$ python -q
>>> import numpy as np
>>> from numpy import linalg as LA
>>> np.set_printoptions(precision=2, suppress=True, linewidth=200, legacy="1.25")
>>> def tidy(a):
...     return np.round(a, 2) + 0
... 
>>> feats = np.array([[-0.8, 0.4, 0.1, 0.6],
...     [-1.6, 0.0, 1.6, -1.8],
...     [0.9, -1.3, -1.0, 0.6]])
>>> rng = np.random.default_rng(6296)
>>> feats[2] = feats[1] + 0.02 * rng.normal(size=4)
>>> print(tidy(feats))
[[-0.8   0.4   0.1   0.6 ]
 [-1.6   0.    1.6  -1.8 ]
 [-1.6  -0.05  1.61 -1.8 ]]
>>> print(tidy(feats.reshape(-1, 2)))
[[-0.8   0.4 ]
 [ 0.1   0.6 ]
 [-1.6   0.  ]
 [ 1.6  -1.8 ]
 [-1.6  -0.05]
 [ 1.61 -1.8 ]]
>>> t3 = feats.reshape(3, 2, -1)
>>> print(tidy(np.einsum("ihd,ihd->ih", t3, t3)))
[[0.8  0.37]
 [2.56 5.8 ]
 [2.57 5.85]]
>>> print(np.swapaxes(t3, 1, 2)[1])
[[-1.6  1.6]
 [ 0.  -1.8]]
>>> print(np.einsum("ihd,jhd->hij", t3, t3).shape)
(2, 3, 3)
>>> print(tidy(t3[:, 0]))
[[-0.8   0.4 ]
 [-1.6   0.  ]
 [-1.6  -0.05]]
>>> def softmax(z):
...     e = np.exp(z - z.max(axis=-1, keepdims=True))
...     return e / e.sum(axis=-1, keepdims=True)
... 
>>> print(tidy(softmax(10 * feats[2])))
[0. 0. 1. 0.]
>>> print(tidy(softmax(feats[2])))
[0.03 0.15 0.79 0.03]
>>> print(tidy(softmax(feats).sum(axis=1)))
[1. 1. 1.]
>>> scores = feats @ feats.T / np.sqrt(4)
>>> print(tidy(softmax(scores)[2] @ feats))
[-1.59 -0.02  1.59 -1.78]
>>> M2 = np.array([[-3, 2], [-2, -2], [0, 0], [0, 2]])
>>> print(np.vstack([feats, M2.T]).shape)
(5, 4)
>>> print(tidy(feats @ M2))
[[ 1.6  -1.2 ]
 [ 4.8  -6.8 ]
 [ 4.9  -6.72]]
>>> print(LA.matrix_rank(feats @ M2))
2
>>> print(tidy(np.einsum("ik,kj->ji", feats, M2)))
[[ 1.6   4.8   4.9 ]
 [-1.2  -6.8  -6.72]]
>>> print(tidy(np.einsum("ij->j", feats)))
[-4.    0.35  3.31 -3.  ]
>>> print(tidy(LA.norm(feats, 2) / LA.norm(feats)))
0.97
>>> print([round(float(x), 2) for x in LA.svd(feats, compute_uv=False)[:3]])
[4.1, 1.07, 0.03]
>>> print(LA.cond(feats) > 100)
True
>>> print(LA.matrix_rank(feats, rtol=0.1))
2
>>> u = np.array([1, 3])
>>> print(tidy(np.array([np.convolve(row, u, "same") for row in feats])))
[[-0.8  -2.    1.3   0.9 ]
 [-1.6  -4.8   1.6   3.  ]
 [-1.6  -4.86  1.47  3.03]]
>>> mat = np.load("out8.npy")
>>> print(mat)
[[-3 -2 -1  0]
 [ 1  2  3  4]
 [ 5  6  7  8]
 [ 9 10 11 12]]
>>> # rank 2
>>> cov = mat.T @ mat
>>> print((mat @ mat.T).shape)
(4, 4)
>>> print(LA.matrix_rank(cov))
2
>>> print(tidy(LA.svd(mat, compute_uv=False) ** 2))
[654.22   9.78   0.     0.  ]
>>> print(np.allclose(cov, cov.T))
True
>>> print(np.trace(cov), (mat ** 2).sum())
664 664
>>> print(tidy(LA.eigvalsh(cov)[::-1]))
[654.22   9.78   0.     0.  ]
>>> print(np.diag(cov))
[116 144 180 224]
>>> print(tidy(LA.svd(feats, compute_uv=False)))
[4.1  1.07 0.03]
>>> print(tidy(feats.sum(axis=0)))
[-4.    0.35  3.31 -3.  ]
>>> print(np.count_nonzero(feats))
11
>>> print(np.unravel_index(np.abs(feats).argmax(), feats.shape))
(2, 3)
>>> print(tidy(np.diff(feats, axis=0)))
[[-0.8  -0.4   1.5  -2.4 ]
 [ 0.   -0.05  0.01  0.  ]]
>>> print(tidy(LA.det(mat[::-1])))
0.0
>>> print(tidy(LA.det(mat.T)))
0.0
>>> print(np.einsum("ii->", mat))
18
>>> print(np.einsum("ij,ji->", mat, mat))
484
>>> data = np.loadtxt("sample17.csv", delimiter=",")
>>> print(tidy(data))
[[-0.97  0.18 -0.07 -0.12]
 [-0.15 -0.05  0.5   0.85]
 [-0.15 -0.88  0.35 -0.28]
 [-0.07 -0.44 -0.79  0.42]]
>>> # keeps lengths
>>> left, sig, Vt = LA.svd(data, full_matrices=False)
>>> print(tidy(left.T @ left))
[[1. 0. 0. 0.]
 [0. 1. 0. 0.]
 [0. 0. 1. 0.]
 [0. 0. 0. 1.]]
>>> print(tidy(np.cumsum(sig ** 2) / np.sum(sig ** 2)))
[0.25 0.5  0.75 1.  ]
>>> u = np.array([2, -1, 3])
>>> print(tidy(np.convolve(data[1], u)))
[-0.3   0.05  0.6   1.06  0.64  2.56]
>>> print(tidy(np.correlate(data[1], data[3], "full")))
[-0.06  0.1   0.32  0.   -0.89 -0.41 -0.06]
>>> print(tidy(np.polyval(u, data[1])))
[3.19 3.05 3.   3.6 ]
>>> arr = np.load("a.npy")
>>> print(arr)
[[1.  0.  0. ]
 [0.  1.  0. ]
 [0.  0.5 0.5]]
>>> # 2 groups of indices that never mix
>>> ev, vecs = LA.eig(arr)
>>> print(np.prod(ev))
0.5
>>> print(tidy(np.sort(LA.eigvals(LA.inv(arr)))))
[1. 1. 2.]
>>> print(tidy(np.sort(LA.eigvals(arr @ arr))))
[0.25 1.   1.  ]
>>> print(tidy(np.sort(LA.eigvals(arr))))
[0.5 1.  1. ]
>>> print(LA.matrix_rank(arr - arr[0, 0] * np.eye(3)))
1
>>> print(tidy(LA.matrix_power(arr - np.diag(np.diag(arr)), 3)))
[[0. 0. 0.]
 [0. 0. 0.]
 [0. 0. 0.]]
>>> labels = rng.permutation(3)
>>> M2 = arr[:, labels] * rng.choice([-1, 1], 3)
>>> print(M2)
[[0.  1.  0. ]
 [0.  0.  1. ]
 [0.5 0.  0.5]]
>>> left, _, Vt = LA.svd(arr.T @ M2)
>>> print(tidy(left @ Vt))
[[0. 1. 0.]
 [0. 0. 1.]
 [1. 0. 0.]]
>>> print(tidy(LA.lstsq(arr, M2)[0]))
[[0. 1. 0.]
 [0. 0. 1.]
 [1. 0. 0.]]
>>> print(labels)
[2 0 1]
>>> K = np.load("run14.npy")
>>> print(K)
[[5. 1. 1.]
 [1. 5. 1.]
 [1. 1. 5.]]
>>> ev, vecs = LA.eig(K)
>>> print(tidy(np.sort(LA.eigvals(K.T))))
[4. 4. 7.]
>>> print(tidy(np.prod(ev)))
112.0
>>> print(tidy(np.sort(LA.eigvals(K @ K))))
[16. 16. 49.]
>>> print(tidy(K @ vecs[:, 0] - ev[0] * vecs[:, 0]))
[0. 0. 0.]
>>> L = LA.cholesky(K)
>>> print(K / np.sqrt(np.outer(np.diag(K), np.diag(K))))
[[1.  0.2 0.2]
 [0.2 1.  0.2]
 [0.2 0.2 1. ]]
>>> print(tidy(L @ L.T))
[[5. 1. 1.]
 [1. 5. 1.]
 [1. 1. 5.]]
>>> u = np.array([-5, -5, -2])
>>> print(np.polyval(u, K[0]))
[-152.  -12.  -12.]
>>> ev, vecs = LA.eigh(K)
>>> print(tidy(ev))
[4. 4. 7.]
>>> print(tidy(vecs.T @ K @ vecs))
[[4. 0. 0.]
 [0. 4. 0.]
 [0. 0. 7.]]
>>> print(tidy(LA.svd(K, compute_uv=False)))
[7. 4. 4.]
>>> print(tidy(ev.sum()), np.trace(K))
15.0 15.0
>>> print(tidy(np.abs(vecs[:, -1])))
[0.58 0.58 0.58]
>>> print(tidy(vecs @ np.diag(ev) @ vecs.T))
[[5. 1. 1.]
 [1. 5. 1.]
 [1. 1. 5.]]
>>> print(tidy(LA.eigvalsh(K + 4 * np.eye(3))))
[ 8.  8. 11.]
>>> print(tidy(LA.eigvalsh(K @ K)))
[16. 16. 49.]
>>> print(np.unique(ev.round(6) + 0, return_counts=True)[1])
[2 1]
>>> W0 = np.loadtxt("w.csv", delimiter=",")
>>> print(W0)
[[0. 1. 1. 0.]
 [1. 0. 1. 1.]
 [1. 1. 0. 0.]
 [0. 1. 0. 0.]]
>>> # symmetric, so the eigenvalues are real
>>> vec = np.array([1, 2, 1, 0])
>>> print(W0 @ np.ones(4))
[2. 3. 2. 1.]
>>> print(W0 @ vec)
[3. 2. 3. 2.]
>>> print((W0 * vec).sum(axis=1))
[3. 2. 3. 2.]
>>> print((W0 @ vec).argmax())
0
>>> print(LA.norm(W0 @ vec) <= LA.norm(W0, 2) * LA.norm(vec) + 1e-9)
True
>>> print(np.einsum("ij,j->i", W0, vec))
[3. 2. 3. 2.]
>>> print(W0 * vec)
[[0. 2. 1. 0.]
 [1. 0. 1. 0.]
 [1. 2. 0. 0.]
 [0. 2. 0. 0.]]
>>> print(W0 @ (2 * vec))
[6. 4. 6. 4.]
>>> left, sig, Vt = LA.svd(K, full_matrices=False)
>>> print(tidy(sig / sig[0]))
[1.   0.57 0.57]
>>> print(np.abs(left[:, 0]).round(6).argmax())
0
>>> print(tidy(np.abs(Vt[0])))
[0.58 0.58 0.58]
>>> print(left.shape, sig.shape, Vt.shape)
(3, 3) (3,) (3, 3)
>>> print(tidy(Vt @ Vt.T))
[[1. 0. 0.]
 [0. 1. 0.]
 [0. 0. 1.]]
>>> print(np.allclose(left * sig @ Vt, K))
True
>>> u = np.array([9, 4, 4, 0])
>>> M2 = W0 + np.outer(u, np.eye(4)[2])
>>> print(M2)
[[ 0.  1. 10.  0.]
 [ 1.  0.  5.  1.]
 [ 1.  1.  4.  0.]
 [ 0.  1.  0.  0.]]
>>> print(LA.matrix_rank(M2 - W0))
1
>>> ev, vecs = LA.eigh(W0)
>>> vec = np.array([9, 1, 0, 1])
>>> print(tidy(vecs * np.maximum(ev, 0) @ vecs.T))
[[0.64 0.66 0.64 0.23]
 [0.66 0.83 0.66 0.44]
 [0.64 0.66 0.64 0.23]
 [0.23 0.44 0.23 0.38]]
>>> print(vec @ W0 @ vec)
20.0
>>> Q, r_ = LA.qr(W0)
>>> print(tidy(Q @ r_))
[[0. 1. 1. 0.]
 [1. 0. 1. 1.]
 [1. 1. 0. 0.]
 [0. 1. 0. 0.]]
>>> print(tidy(Q))
[[ 0.    0.63  0.68 -0.38]
 [-0.71 -0.32  0.51  0.38]
 [-0.71  0.32 -0.51 -0.38]
 [ 0.    0.63 -0.17  0.76]]
>>> print(np.trace(Q @ Q.T))
4.0
>>> print(tidy(Q.T @ Q))
[[1. 0. 0. 0.]
 [0. 1. 0. 0.]
 [0. 0. 1. 0.]
 [0. 0. 0. 1.]]
